In [1]: import numpy as np

In [2]: import numpy.linalg as la

In [3]: np.set_printoptions(precision=3, suppress=True, linewidth=100)

In [4]: rd = lambda a: np.round(a, 3) + 0

In [5]: arr = np.loadtxt("x.csv", delimiter=",")

In [6]: arr
Out[6]: 
array([[ 2.,  4., -2., -2.,  5.,  5., -2.,  3.],
       [ 5.,  7.,  1.,  1.,  8.,  8.,  1.,  6.],
       [ 2.,  4., -2., -2.,  5.,  5., -2.,  3.],
       [ 5.,  7.,  1.,  1.,  8.,  8.,  1.,  6.],
       [ 4.,  6.,  0.,  0.,  7.,  7.,  0.,  5.],
       [ 2.,  4., -2., -2.,  5.,  5., -2.,  3.],
       [ 4.,  6.,  0.,  0.,  7.,  7.,  0.,  5.],
       [ 2.,  4., -2., -2.,  5.,  5., -2.,  3.],
       [ 3.,  5., -1., -1.,  6.,  6., -1.,  4.],
       [ 3.,  5., -1., -1.,  6.,  6., -1.,  4.]])

In [7]: # rows 0 and 2 are equal

In [8]: Uu, sig, Vt = la.svd(arr)

In [9]: V = Vt[:(sig > 1e-8).sum()]

In [10]: rng = np.random.default_rng(690)

In [11]: vec = arr[6] + -1 * arr[8] + rng.integers(2) * np.eye(8)[0]

In [12]: vec
Out[12]: array([2., 1., 1., 1., 1., 1., 1., 1.])

In [13]: rd(np.diag(V.T @ V))
Out[13]: array([0.127, 0.206, 0.313, 0.313, 0.288, 0.288, 0.313, 0.152])

In [14]: rd(la.norm(vec - V.T @ V @ vec))
Out[14]: np.float64(0.934)

In [15]: la.matrix_rank(np.vstack([arr, vec]))
Out[15]: np.int64(3)

In [16]: la.matrix_rank(arr, rtol=0.1)
Out[16]: np.int64(2)

In [17]: [round(float(x), 3) for x in la.svd(arr, compute_uv=False)[:3]]
Out[17]: [37.301, 7.392, 0.0]

In [18]: E = np.load("test9.npy")

In [19]: rd(E)
Out[19]: 
array([[ 0.533,  0.814,  0.297, -0.181,  1.285, -0.826,  0.01 , -0.379,  1.02 ,  0.313],
       [ 0.814, -1.101,  0.384, -0.525, -0.52 ,  0.487, -0.342, -0.541,  0.26 , -0.29 ],
       [ 0.297,  0.384, -0.052,  0.929, -0.512, -0.207, -0.748,  0.035, -0.805, -0.277],
       [-0.181, -0.525,  0.929,  1.309, -0.685,  0.034,  0.28 , -0.437,  0.403,  0.283],
       [ 1.285, -0.52 , -0.512, -0.685, -0.839,  0.513,  0.595, -0.279, -0.825,  1.283],
       [-0.826,  0.487, -0.207,  0.034,  0.513,  1.109, -0.313, -0.401, -0.067,  0.127],
       [ 0.01 , -0.342, -0.748,  0.28 ,  0.595, -0.313,  0.654,  0.397, -0.152,  0.126],
       [-0.379, -0.541,  0.035, -0.437, -0.279, -0.401,  0.397,  1.202,  0.297,  0.404],
       [ 1.02 ,  0.26 , -0.805,  0.403, -0.825, -0.067, -0.152,  0.297,  0.242, -0.003],
       [ 0.313, -0.29 , -0.277,  0.283,  1.283,  0.127,  0.126,  0.404, -0.003,  1.941]])

In [20]: # rank 9

In [21]: Uu, sig, Vt = la.svd(E)

In [22]: V = Vt[:(sig > 1e-8).sum()]

In [23]: vec = E[2] + 3 * E[1] + rng.integers(2) * np.eye(10)[3]

In [24]: rd(vec)
Out[24]: array([ 2.739, -2.919,  1.1  ,  0.354, -2.072,  1.255, -1.773, -1.587, -0.024, -1.148])

In [25]: rd(la.norm(vec - V.T @ V @ vec))
Out[25]: np.float64(0.098)

In [26]: vals, V = la.eigh(E)

In [27]: rd(V.T @ V)
Out[27]: 
array([[1., 0., 0., 0., 0., 0., 0., 0., 0., 0.],
       [0., 1., 0., 0., 0., 0., 0., 0., 0., 0.],
       [0., 0., 1., 0., 0., 0., 0., 0., 0., 0.],
       [0., 0., 0., 1., 0., 0., 0., 0., 0., 0.],
       [0., 0., 0., 0., 1., 0., 0., 0., 0., 0.],
       [0., 0., 0., 0., 0., 1., 0., 0., 0., 0.],
       [0., 0., 0., 0., 0., 0., 1., 0., 0., 0.],
       [0., 0., 0., 0., 0., 0., 0., 1., 0., 0.],
       [0., 0., 0., 0., 0., 0., 0., 0., 1., 0.],
       [0., 0., 0., 0., 0., 0., 0., 0., 0., 1.]])

In [28]: rd(V @ np.diag(vals) @ V.T)
Out[28]: 
array([[ 0.533,  0.814,  0.297, -0.181,  1.285, -0.826,  0.01 , -0.379,  1.02 ,  0.313],
       [ 0.814, -1.101,  0.384, -0.525, -0.52 ,  0.487, -0.342, -0.541,  0.26 , -0.29 ],
       [ 0.297,  0.384, -0.052,  0.929, -0.512, -0.207, -0.748,  0.035, -0.805, -0.277],
       [-0.181, -0.525,  0.929,  1.309, -0.685,  0.034,  0.28 , -0.437,  0.403,  0.283],
       [ 1.285, -0.52 , -0.512, -0.685, -0.839,  0.513,  0.595, -0.279, -0.825,  1.283],
       [-0.826,  0.487, -0.207,  0.034,  0.513,  1.109, -0.313, -0.401, -0.067,  0.127],
       [ 0.01 , -0.342, -0.748,  0.28 ,  0.595, -0.313,  0.654,  0.397, -0.152,  0.126],
       [-0.379, -0.541,  0.035, -0.437, -0.279, -0.401,  0.397,  1.202,  0.297,  0.404],
       [ 1.02 ,  0.26 , -0.805,  0.403, -0.825, -0.067, -0.152,  0.297,  0.242, -0.003],
       [ 0.313, -0.29 , -0.277,  0.283,  1.283,  0.127,  0.126,  0.404, -0.003,  1.941]])

In [29]: np.abs(V[:, -1]).round(6).argmax()
Out[29]: np.int64(9)

In [30]: (vals > 1e-8).sum(), (vals < -1e-8).sum()
Out[30]: (np.int64(6), np.int64(3))

In [31]: rd(np.abs(V[:, -1]))
Out[31]: array([0.253, 0.104, 0.244, 0.185, 0.433, 0.028, 0.255, 0.18 , 0.004, 0.738])

In [32]: J = np.loadtxt("run5.csv", delimiter=",")

In [33]: J
Out[33]: 
array([[4., 0., 0., 3., 0., 3., 0., 3., 0.],
       [0., 4., 3., 0., 3., 0., 3., 0., 3.],
       [0., 3., 4., 0., 3., 0., 3., 0., 3.],
       [3., 0., 0., 4., 0., 3., 0., 3., 0.],
       [0., 3., 3., 0., 4., 0., 3., 0., 3.],
       [3., 0., 0., 3., 0., 4., 0., 3., 0.],
       [0., 3., 3., 0., 3., 0., 4., 0., 3.],
       [3., 0., 0., 3., 0., 3., 0., 4., 0.],
       [0., 3., 3., 0., 3., 0., 3., 0., 4.]])

In [34]: # equal to its transpose

In [35]: vals, V = la.eigh(J)

In [36]: vec = np.array([-7, -7, -8, -9, 1, 9, 0, 4, -2])

In [37]: rd(vec @ J @ vec / (vec @ vec)), rd(vals[0]), vals[-1]
Out[37]: (np.float64(3.304), np.float64(1.0), np.float64(16.0))

In [38]: (np.sign(V[:, -1].round(6)) == np.sign(V[0, -1].round(6))).astype(int)
Out[38]: array([1, 0, 0, 1, 0, 1, 0, 1, 0])

In [39]: rd(V * np.maximum(vals, 0) @ V.T)
Out[39]: 
array([[4., 0., 0., 3., 0., 3., 0., 3., 0.],
       [0., 4., 3., 0., 3., 0., 3., 0., 3.],
       [0., 3., 4., 0., 3., 0., 3., 0., 3.],
       [3., 0., 0., 4., 0., 3., 0., 3., 0.],
       [0., 3., 3., 0., 4., 0., 3., 0., 3.],
       [3., 0., 0., 3., 0., 4., 0., 3., 0.],
       [0., 3., 3., 0., 3., 0., 4., 0., 3.],
       [3., 0., 0., 3., 0., 3., 0., 4., 0.],
       [0., 3., 3., 0., 3., 0., 3., 0., 4.]])

In [40]: rd(la.eigvalsh(J[1:, 1:]))
Out[40]: array([ 1.,  1.,  1.,  1.,  1.,  1., 10., 16.])

In [41]: np.argsort(-la.norm(J, axis=0).round(6), kind="stable")[:3]
Out[41]: array([1, 2, 4])

In [42]: [round(float(x), 3) for x in la.svd(J, compute_uv=False)[:3]]
Out[42]: [16.0, 13.0, 1.0]

In [43]: th = np.radians(120)

In [44]: Rm = np.eye(9)

In [45]: Rm[1, 1] = Rm[2, 2] = np.cos(th)

In [46]: Rm[1, 2], Rm[2, 1] = -np.sin(th), np.sin(th)

In [47]: rd(Rm)
Out[47]: 
array([[ 1.   ,  0.   ,  0.   ,  0.   ,  0.   ,  0.   ,  0.   ,  0.   ,  0.   ],
       [ 0.   , -0.5  , -0.866,  0.   ,  0.   ,  0.   ,  0.   ,  0.   ,  0.   ],
       [ 0.   ,  0.866, -0.5  ,  0.   ,  0.   ,  0.   ,  0.   ,  0.   ,  0.   ],
       [ 0.   ,  0.   ,  0.   ,  1.   ,  0.   ,  0.   ,  0.   ,  0.   ,  0.   ],
       [ 0.   ,  0.   ,  0.   ,  0.   ,  1.   ,  0.   ,  0.   ,  0.   ,  0.   ],
       [ 0.   ,  0.   ,  0.   ,  0.   ,  0.   ,  1.   ,  0.   ,  0.   ,  0.   ],
       [ 0.   ,  0.   ,  0.   ,  0.   ,  0.   ,  0.   ,  1.   ,  0.   ,  0.   ],
       [ 0.   ,  0.   ,  0.   ,  0.   ,  0.   ,  0.   ,  0.   ,  1.   ,  0.   ],
       [ 0.   ,  0.   ,  0.   ,  0.   ,  0.   ,  0.   ,  0.   ,  0.   ,  1.   ]])

In [48]: other = J @ Rm.T

In [49]: rd(other)
Out[49]: 
array([[ 4.   ,  0.   ,  0.   ,  3.   ,  0.   ,  3.   ,  0.   ,  3.   ,  0.   ],
       [ 0.   , -4.598,  1.964,  0.   ,  3.   ,  0.   ,  3.   ,  0.   ,  3.   ],
       [ 0.   , -4.964,  0.598,  0.   ,  3.   ,  0.   ,  3.   ,  0.   ,  3.   ],
       [ 3.   ,  0.   ,  0.   ,  4.   ,  0.   ,  3.   ,  0.   ,  3.   ,  0.   ],
       [ 0.   , -4.098,  1.098,  0.   ,  4.   ,  0.   ,  3.   ,  0.   ,  3.   ],
       [ 3.   ,  0.   ,  0.   ,  3.   ,  0.   ,  4.   ,  0.   ,  3.   ,  0.   ],
       [ 0.   , -4.098,  1.098,  0.   ,  3.   ,  0.   ,  4.   ,  0.   ,  3.   ],
       [ 3.   ,  0.   ,  0.   ,  3.   ,  0.   ,  3.   ,  0.   ,  4.   ,  0.   ],
       [ 0.   , -4.098,  1.098,  0.   ,  3.   ,  0.   ,  3.   ,  0.   ,  4.   ]])

In [50]: rd(np.abs(other - J).max(axis=0))
Out[50]: array([0.   , 8.598, 3.402, 0.   , 0.   , 0.   , 0.   , 0.   , 0.   ])

In [51]: feats = np.loadtxt("case5.csv", delimiter=",")

In [52]: feats
Out[52]: 
array([[ 0.89 , -0.987, -0.753],
       [-0.929,  0.721, -0.188],
       [ 0.07 ,  0.397,  0.3  ],
       [ 0.345,  0.9  ,  0.814],
       [ 0.811, -0.336,  0.3  ],
       [-0.716, -0.851, -0.851],
       [ 0.774, -0.97 , -0.711],
       [-0.43 ,  0.   , -0.217],
       [-0.914,  0.99 ,  0.766],
       [-0.446,  0.994,  0.93 ],
       [-0.686, -0.949, -0.922],
       [ 0.139, -0.647, -0.414],
       [-0.885,  0.851,  0.159],
       [-0.919,  0.994,  0.827],
       [-0.991,  0.997,  0.701],
       [-0.254,  0.955,  0.808],
       [-0.929,  0.721, -0.188],
       [-0.99 ,  0.941, -0.119],
       [-0.629, -0.07 , -0.38 ],
       [-0.978,  0.933,  0.03 ],
       [ 0.188, -0.604, -0.354],
       [-0.207,  0.336,  0.129],
       [-0.93 , -0.07 , -0.686],
       [-0.84 , -0.397, -0.696],
       [ 0.08 , -0.207, -0.1  ],
       [-1.   ,  0.985, -0.388],
       [ 0.696, -0.782, -0.273],
       [ 0.635,  0.782,  0.782],
       [-0.89 ,  0.987,  0.753],
       [ 0.226,  0.   ,  0.11 ],
       [ 0.686,  0.949,  0.922],
       [-0.462,  0.987,  0.89 ],
       [ 0.999, -0.869,  0.701],
       [-0.923,  0.923,  0.282],
       [ 0.345, -0.139,  0.08 ],
       [ 0.454, -0.273,  0.05 ],
       [ 0.989, -0.912,  0.217],
       [-0.207,  0.336,  0.129]])

In [53]: # row 16 repeats row 1

In [54]: z = feats[:, 1] > np.median(feats[:, 1])

In [55]: r0 = feats[z].mean(axis=0) - feats[~z].mean(axis=0)

In [56]: np.argsort(-np.abs(r0).round(6), kind="stable")
Out[56]: array([1, 2, 0])

In [57]: rd(r0)
Out[57]: array([-0.64 ,  1.309,  0.681])

In [58]: ((feats - feats.mean(axis=0)) @ r0 > 0).astype(int)
Out[58]: 
array([0, 1, 1, 1, 0, 0, 0, 0, 1, 1, 0, 0, 1, 1, 1, 1, 1, 1, 0, 1, 0, 1, 0, 0, 0, 1, 0, 1, 1, 0, 1,
       1, 0, 1, 0, 0, 0, 1])

In [59]: basis = feats[[25, 28]].astype(float)

In [60]: for _ in range(7):
    ...:     z = la.norm(feats[:, None] - basis, axis=-1).argmin(axis=1)
    ...:     basis = np.array([feats[z == j].mean(axis=0) for j in range(2)])
    ...: 

In [61]: z
Out[61]: 
array([0, 1, 1, 1, 0, 0, 0, 0, 1, 1, 0, 0, 1, 1, 1, 1, 1, 1, 0, 1, 0, 1, 0, 0, 0, 1, 0, 1, 1, 0, 1,
       1, 0, 1, 0, 0, 0, 1])

In [62]: np.bincount(z)
Out[62]: array([18, 20])

In [63]: rd(basis[1] - basis[0])
Out[63]: array([-0.641,  1.337,  0.689])

In [64]: rd(basis)
Out[64]: 
array([[ 0.131, -0.504, -0.272],
       [-0.509,  0.834,  0.417]])
